$ python -q
>>> import numpy as np
>>> from numpy import linalg as LA
>>> np.set_printoptions(precision=1, suppress=True, linewidth=200)
>>> def tidy(a):
...     return np.round(a, 1) + 0
... 
>>> W0 = np.loadtxt("w.csv", delimiter=",")
>>> print(W0)
[[ 1.  0.  0.  0.]
 [ 1.  1.  0.  0.]
 [ 1.  1.  1.  0.]
 [ 2.  1. -2.  1.]]
>>> # triangular, det is the product of the diagonal
>>> print(tidy(LA.eigvals(W0)))
[1. 1. 1. 1.]
>>> print(tidy(LA.eigvals(W0).sum().real))
4.0
>>> print(np.poly(W0))
[ 1. -4.  6. -4.  1.]
>>> print(np.kron(np.eye(2, dtype=int), W0))
[[ 1.  0.  0.  0.  0.  0.  0.  0.]
 [ 1.  1.  0.  0.  0.  0.  0.  0.]
 [ 1.  1.  1.  0.  0.  0.  0.  0.]
 [ 2.  1. -2.  1.  0.  0. -0.  0.]
 [ 0.  0.  0.  0.  1.  0.  0.  0.]
 [ 0.  0.  0.  0.  1.  1.  0.  0.]
 [ 0.  0.  0.  0.  1.  1.  1.  0.]
 [ 0.  0. -0.  0.  2.  1. -2.  1.]]
>>> print(tidy(LA.det(W0[::-1])))
1.0
>>> K = np.array([[-1.5, -2.1, -1.1],
...     [-2.1, -2.0, -1.0],
...     [-2.5, -1.8, -0.9],
...     [-1.7, -1.4, -0.7],
...     [-1.3, -1.2, -0.6],
...     [-0.1, -0.3, -0.2],
...     [-0.1, -0.2, -0.1],
...     [0.0, 0.1, 0.1],
...     [-4.4, 6.6, 4.7],
...     [-16.9, 15.0, 11.5],
...     [-18.9, 16.1, 12.4],
...     [-25.4, 19.8, 15.4],
...     [-66.0, 39.7, 32.5]])
>>> U, sig, vt = LA.svd(K)
>>> print(np.argmax(sig[:-1] / (sig[1:] + 1e-6)) + 1)
2
>>> M2 = U[:, :2] @ np.diag(sig[:2]) @ vt[:2]
>>> print(tidy(LA.norm(K - M2, 2)), tidy(sig[2]))
0.1 0.1
>>> print(LA.matrix_rank(M2))
2
>>> print(tidy(LA.norm(K - M2) / LA.norm(K)))
0.0
>>> M2 = np.c_[K[:, :1] @ np.array([[-1]]), np.array([8, -2, 0, 5, 8, 5, 3, 9, -7, -8, 9, 5, -9])]
>>> print(M2)
[[ 1.5  8. ]
 [ 2.1 -2. ]
 [ 2.5  0. ]
 [ 1.7  5. ]
 [ 1.3  8. ]
 [ 0.1  5. ]
 [ 0.1  3. ]
 [ 0.   9. ]
 [ 4.4 -7. ]
 [16.9 -8. ]
 [18.9  9. ]
 [25.4  5. ]
 [66.  -9. ]]
>>> print(tidy(LA.norm(LA.qr(K)[0].T @ M2, axis=0) ** 2 / ((M2 ** 2).sum(axis=0) + 1e-12)))
[1.  0.2]
>>> print(LA.matrix_rank(np.c_[K, M2]))
4
>>> hat = M2 @ LA.solve(M2.T @ M2, M2.T)
>>> print(tidy(hat @ M2[:, 0]))
[ 1.5  2.1  2.5  1.7  1.3  0.1  0.1  0.   4.4 16.9 18.9 25.4 66. ]
>>> print(LA.matrix_rank(np.eye(13) - hat))
11
>>> print(tidy(LA.eigvalsh(hat)))
[0. 0. 0. 0. 0. 0. 0. 0. 0. 0. 0. 1. 1.]
>>> r0 = np.array([-1, -5, 1]) + 0.5
>>> arr = np.eye(3) - 2 * np.outer(r0, r0) / (r0 @ r0)
>>> print(tidy(arr))
[[ 1.  -0.2  0.1]
 [-0.2 -0.8  0.6]
 [ 0.1  0.6  0.8]]
>>> vals, vecs = LA.eigh(arr)
>>> print((vals > 1e-8).sum(), (vals < -1e-8).sum())
2 1
>>> print(tidy(LA.svd(arr, compute_uv=False)))
[1. 1. 1.]
>>> print(tidy(vals))
[-1.  1.  1.]
>>> print(tidy(LA.eigvalsh(arr @ arr)))
[1. 1. 1.]
>>> x0 = np.array([7, 3, 4])
>>> print(tidy((arr * x0).sum(axis=1)))
[ 6.5 -1.4  5.5]
>>> print((arr @ x0).argmax())
0
>>> print(tidy(arr @ x0))
[ 6.5 -1.4  5.5]
>>> print(LA.norm(arr @ x0) <= LA.norm(arr, 2) * LA.norm(x0) + 1e-9)
True
>>> E = np.loadtxt("arr.csv", delimiter=",")
>>> print(E)
[[ 1.  1.  1.  1. -1. -1. -1. -1.]
 [ 1. -1. -1.  1. -1.  1.  1. -1.]
 [ 1.  1. -1. -1.  1.  1. -1. -1.]]
>>> M2 = np.array([[1, -2],
...     [2, 0],
...     [0, -1],
...     [2, -1],
...     [0, 1],
...     [2, -2],
...     [-1, 1],
...     [-2, -1]])
>>> print(np.einsum("ij->j", E))
[ 3.  1. -1.  1. -1.  1. -1. -3.]
>>> M2 @ E
Traceback (most recent call last):
  File "<python-input-44>", line 1, in <module>
    M2 @ E
    ~~~^~~
ValueError: matmul: Input operand 1 has a mismatch in its core dimension 0, with gufunc signature (n?,k),(k,m?)->(n?,m?) (size 3 is different from 2)
>>> print(E @ M2)
[[ 6. -3.]
 [ 4. -3.]
 [ 6. -1.]]
>>> print(LA.matrix_rank(E @ M2))
2
>>> print(M2.T @ E.T)
[[ 6.  4.  6.]
 [-3. -3. -1.]]
>>> print(np.einsum("ik,kj->ji", E, M2))
[[ 6.  4.  6.]
 [-3. -3. -1.]]
>>> print(np.einsum("ij,ij->i", E, E))
[8. 8. 8.]
>>> r0 = np.array([1, 2])
>>> print(np.convolve(E[1], r0))
[ 1.  1. -3. -1.  1. -1.  3.  1. -2.]
>>> print(np.cross(E[1, :3], E[2, :3]))
[2. 0. 2.]
>>> print(np.correlate(E[1], E[2], "full"))
[-1.  0.  3.  0. -3.  0.  1.  0.  1.  0. -3.  0.  3.  0. -1.]
>>> data = np.loadtxt("data.csv", delimiter=",")
>>> print(data)
[[ -1.4   6.1  -4.5]
 [  1.1  -0.1   6. ]
 [  0.6  14.3  -1.3]
 [ 22.6   2.6 -15.8]
 [ -2.3 -10.   19.4]
 [ 10.6  -3.5   5.2]
 [-13.7   5.6  -2.8]
 [  7.2   9.9  -1.1]
 [-13.9  -0.7  -0.5]
 [ 12.6  14.8  -1.1]
 [  7.1  -7.2  22.1]
 [ -0.7   8.7  -9.6]
 [  4.6  -9.8 -11. ]
 [ -1.7  24.2 -10.1]
 [ -7.3   5.   25.2]
 [  8.6   5.1  -1.8]
 [ 10.    8.8   6.1]
 [ 12.9  -8.3  -1.1]
 [ -0.2 -10.8   7.3]
 [ -7.2  18.4   7.9]
 [ -8.6  12.2 -14.3]
 [ 15.3   1.7   5.5]
 [ -5.2  -6.6   7.9]
 [-19.   -7.5   5.3]
 [ 16.6 -11.5  15.8]
 [ 12.    1.   16.1]
 [-33.5 -21.2 -21.9]
 [ -0.9 -30.3  -5.7]]
>>> x0 = np.array([5, 5, 5])
>>> target = data @ x0
>>> print(tidy(LA.lstsq(data, target)[0]))
[5. 5. 5.]
>>> rng = np.random.default_rng(80)
>>> target = target + 0.1 * rng.normal(size=28)
>>> print(tidy(target))
[   1.1   35.    67.9   46.9   35.4   61.8  -54.5   80.   -75.4  131.5  109.9   -8.1  -81.    61.9  114.6   59.4  124.4   17.5  -18.6   95.5  -53.7  112.4  -19.4 -106.   104.7  145.7 -383.  -184.4]
>>> c, *_ = LA.lstsq(data, target)
>>> print(tidy(LA.norm(target - data @ c)))
0.5
>>> print([round(float(LA.norm(LA.solve(data.T @ data + lam * np.eye(3), data.T @ target))), 2) for lam in (0, 1, 10, 100)])
[8.66, 8.66, 8.64, 8.48]
>>> print(tidy(data.T @ (target - data @ c)))
[0. 0. 0.]
>>> r0 = np.array([-4, -5, 0])
>>> M = np.outer(rng.normal(size=11), r0) + 0.1 * rng.normal(size=(11, 3))
>>> print(tidy(M))
[[ 1.8  2.4  0.1]
 [ 0.5  0.7  0. ]
 [ 3.3  4.2  0.1]
 [-1.5 -1.9 -0.1]
 [-3.5 -3.9  0.1]
 [-2.4 -2.9 -0.1]
 [-1.2 -1.5 -0.1]
 [ 3.4  4.2  0.1]
 [ 0.9  1.3 -0.1]
 [-1.3 -1.6  0. ]
 [-1.  -1.3  0. ]]
>>> Ac = (M - M.mean(axis=0)) / M.std(axis=0)
>>> print(Ac.std(axis=0))
[1. 1. 1.]
>>> print(np.argwhere(np.abs(Ac) > 2))
[]
>>> c = LA.lstsq(np.delete(Ac, 0, axis=1), Ac[:, 0])[0]
>>> print(np.abs(c).argmax())
0
>>> print(tidy(1 - np.var(Ac[:, 0] - np.delete(Ac, 0, axis=1) @ c)))
1.0
>>> feats = np.loadtxt("dump.csv", delimiter=",")
>>> print(feats)
[[0. 0. 1. 1. 0.]
 [0. 0. 1. 0. 1.]
 [1. 1. 0. 0. 1.]
 [1. 0. 0. 0. 1.]
 [0. 1. 1. 1. 0.]]
>>> # null space of dimension 1
>>> print(tidy(np.trace(LA.pinv(feats) @ feats)))
4.0
>>> J = np.load("run9.npy")
>>> print(tidy(J))
[[0.2 0.2 0.2 0.2 0. ]
 [0.  0.5 0.  0.5 0. ]
 [0.2 0.2 0.4 0.  0.2]
 [0.  0.  0.  1.  0. ]
 [0.  0.  0.5 0.  0.5]]
>>> # looks like rank 4
>>> print(round(np.log10(LA.cond(K))))
3
>>> print(tidy(LA.norm(K, 2) / LA.norm(K)))
1.0
>>> print(LA.cond(K) > 100)
True
>>> print([round(float(x), 1) for x in LA.svd(K, compute_uv=False)[:3]])
[98.5, 9.5, 0.1]
>>> print(np.argsort(-LA.norm(K, axis=0).round(6), kind="stable")[:3])
[0 1 2]
>>> print(LA.matrix_rank(K, rtol=0.1))
1
